$ python3 -q
>>> import numpy as np
>>> np.set_printoptions(precision=2, suppress=True, linewidth=140, legacy="1.25")
>>> M = np.load("sample8.npy")
>>> M
array([[-0.1 ,  0.08,  0.96, -0.26],
       [-0.57, -0.37,  0.16,  0.72],
       [-0.08,  0.91,  0.02,  0.4 ],
       [ 0.81, -0.16,  0.24,  0.51]])
>>> # keeps lengths
>>> vec = np.array([-3, 2, -3, 2])
>>> h = np.maximum(M @ vec, 0)
>>> np.flatnonzero(h > 1e-9)
array([1, 2])
>>> np.maximum(M @ (3 * vec), 0)
array([0.  , 5.84, 8.39, 0.  ])
>>> np.allclose(M @ M.T, M.T @ M)
True
>>> round(np.trace(M), 2)
0.06
>>> np.sort(np.abs(np.linalg.eigvals(M)))
array([1., 1., 1., 1.])
>>> (M + M.T) / 2
array([[-0.1 , -0.25,  0.44,  0.28],
       [-0.25, -0.37,  0.54,  0.28],
       [ 0.44,  0.54,  0.02,  0.32],
       [ 0.28,  0.28,  0.32,  0.51]])
>>> (M - M.T) / 2
array([[ 0.  ,  0.33,  0.52, -0.53],
       [-0.33,  0.  , -0.38,  0.44],
       [-0.52,  0.38,  0.  ,  0.08],
       [ 0.53, -0.44, -0.08,  0.  ]])
>>> rng = np.random.default_rng(968)
>>> other = M + rng.integers(-2, 3, (4, 1)) @ rng.integers(-2, 3, (1, 4))
>>> other
array([[-0.1 ,  0.08,  0.96, -0.26],
       [-1.57, -0.37,  0.16,  0.72],
       [ 1.92,  0.91,  0.02,  0.4 ],
       [-1.19, -0.16,  0.24,  0.51]])
>>> np.linalg.matrix_rank(other - M, tol=1e-8)
1
>>> np.abs(other - M).sum(axis=1)
array([0., 1., 2., 2.])
>>> f, g = other[0], other[3]
>>> round(f @ f, 2)
1.0
>>> p = (f @ g) / (f @ f) * f
>>> np.linalg.matrix_rank(np.outer(f, g))
1
>>> round(float(np.linalg.norm(f + g) ** 2 + np.linalg.norm(f - g) ** 2), 2)
5.53
>>> round((g - p) @ f, 2)
0.0
>>> p
array([-0.02,  0.02,  0.2 , -0.05])
>>> other = np.linalg.inv(M)
>>> round(float(np.linalg.det(M) * np.linalg.det(other)), 2)
1.0
>>> other
array([[-0.1 , -0.57, -0.08,  0.81],
       [ 0.08, -0.37,  0.91, -0.16],
       [ 0.96,  0.16,  0.02,  0.24],
       [-0.26,  0.72,  0.4 ,  0.51]])
>>> np.round(np.linalg.cond(M), 2)
1.0
>>> (np.abs(other) > 1e-9).astype(int)
array([[1, 1, 1, 1],
       [1, 1, 1, 1],
       [1, 1, 1, 1],
       [1, 1, 1, 1]])
>>> np.allclose(other, M.T)
True
>>> E = np.loadtxt("dump.csv", delimiter=",")
>>> E
array([[ 1.46, -1.23, -0.6 ],
       [ 0.61, -0.2 ,  1.89],
       [ 1.22,  1.57, -0.23]])
>>> W1 = np.array([[6, 0, 8, 2], [0, 4, 8, 4], [9, 2, 6, 5]])
>>> c = np.array([5, 1, 3, 2])
>>> act = np.maximum(E @ W1 + c, 0)
>>> np.linalg.matrix_rank(act)
3
>>> (act > 0).mean(axis=0)
array([1.  , 0.67, 1.  , 0.67])
>>> basis = np.array([[2, 1], [0, 3], [3, 2], [3, 1]])
>>> act @ basis
array([[ 20.76,  11.04],
       [140.19,  85.  ],
       [120.93,  88.08]])
>>> W1 @ basis
array([[42, 24],
       [36, 32],
       [51, 32]])
>>> round(E[:, 2] @ E[:, 0], 2)
-0.0
>>> np.linalg.norm(E, axis=0)
array([2., 2., 2.])
>>> np.round(E @ E.T, 2) + 0
array([[4., 0., 0.],
       [0., 4., 0.],
       [0., 0., 4.]])
>>> hat = np.triu(np.array([[2, 1, 1], [0, -2, -2], [2, -3, -3]]), 1) + np.eye(3)
>>> other = hat @ E @ np.linalg.inv(hat)
>>> other
array([[ 3.29, -3.15, -8.52],
       [-1.83, -1.5 ,  1.18],
       [ 1.22,  0.35, -0.75]])
>>> np.poly(other)
array([ 1.  , -1.04, -2.07,  8.  ])
>>> Q, _ = np.linalg.qr(np.array([[0.6, -1.4, 0.2, 0.4, 0.9, 0.5],
...     [0.7, 0.0, 0.9, -1.5, 1.1, 0.9],
...     [1.1, -2.6, 1.6, 2.1, 0.0, 0.5],
...     [0.7, -0.6, 0.7, 0.2, -0.3, 0.1],
...     [-1.4, 0.5, 0.3, 1.9, 1.9, 0.4],
...     [-0.2, 0.3, 0.3, 0.6, 0.4, 0.9]]))
>>> m1 = -1 * Q
>>> m1
array([[ 0.28, -0.37, -0.36, -0.39,  0.71,  0.07],
       [ 0.33,  0.37,  0.64, -0.58,  0.07, -0.09],
       [ 0.52, -0.69,  0.25,  0.12, -0.35, -0.22],
       [ 0.33,  0.07,  0.28,  0.45,  0.23,  0.74],
       [-0.66, -0.49,  0.46, -0.21,  0.1 ,  0.26],
       [-0.09,  0.04,  0.33,  0.5 ,  0.55, -0.57]])
>>> # orthonormal columns
>>> W1 = np.array([[-4, 4, -5, 5, 1, 1],
...     [-2, -4, 0, 2, 0, -1],
...     [1, 4, -4, 2, -1, 5],
...     [2, 0, -1, 3, -2, 0],
...     [5, 2, -3, -4, -2, 2],
...     [0, 5, -4, -5, 3, 0]])
>>> c = np.array([1, 1, 1, 0, 0, 2])
>>> act = np.maximum(m1 @ W1 + c, 0)
>>> (act > 0).astype(int)
array([[1, 1, 0, 0, 1, 1],
       [0, 1, 0, 1, 1, 1],
       [0, 1, 0, 1, 1, 1],
       [1, 1, 0, 0, 1, 1],
       [1, 1, 1, 0, 0, 1],
       [1, 1, 1, 1, 0, 1]])
>>> basis = np.array([[2, 2, 0], [2, 1, 0], [2, 0, 0], [0, 0, 1], [1, 1, 0], [1, 1, 2]])
>>> (act @ basis).round(6).argmax(axis=1)
array([0, 2, 0, 0, 0, 0])
>>> round(np.linalg.det(m1), 2)
-1.0
>>> np.sort(np.abs(np.linalg.eigvals(m1)))
array([1., 1., 1., 1., 1., 1.])
>>> round(np.abs(np.linalg.eigvals(m1)).max(), 2)
1.0
>>> np.allclose(m1 @ m1.T, m1.T @ m1)
True
>>> vec = np.array([1, 0, 2, 2, 2, 1])
>>> [p for p in range(1, 25) if np.allclose(np.linalg.matrix_power(m1, p), np.eye(6))]
[]
>>> np.sort(np.abs(np.degrees(np.angle(np.linalg.eigvals(m1)))))
array([  0.  ,  70.68,  70.68,  83.52,  83.52, 180.  ])
>>> np.linalg.inv(m1)
array([[ 0.28,  0.33,  0.52,  0.33, -0.66, -0.09],
       [-0.37,  0.37, -0.69,  0.07, -0.49,  0.04],
       [-0.36,  0.64,  0.25,  0.28,  0.46,  0.33],
       [-0.39, -0.58,  0.12,  0.45, -0.21,  0.5 ],
       [ 0.71,  0.07, -0.35,  0.23,  0.1 ,  0.55],
       [ 0.07, -0.09, -0.22,  0.74,  0.26, -0.57]])
>>> 6 - np.linalg.matrix_rank(m1 - np.eye(6), tol=1e-8)
1
>>> np.round(m1.T @ (m1 @ vec), 2) + 0
array([1., 0., 2., 2., 2., 1.])
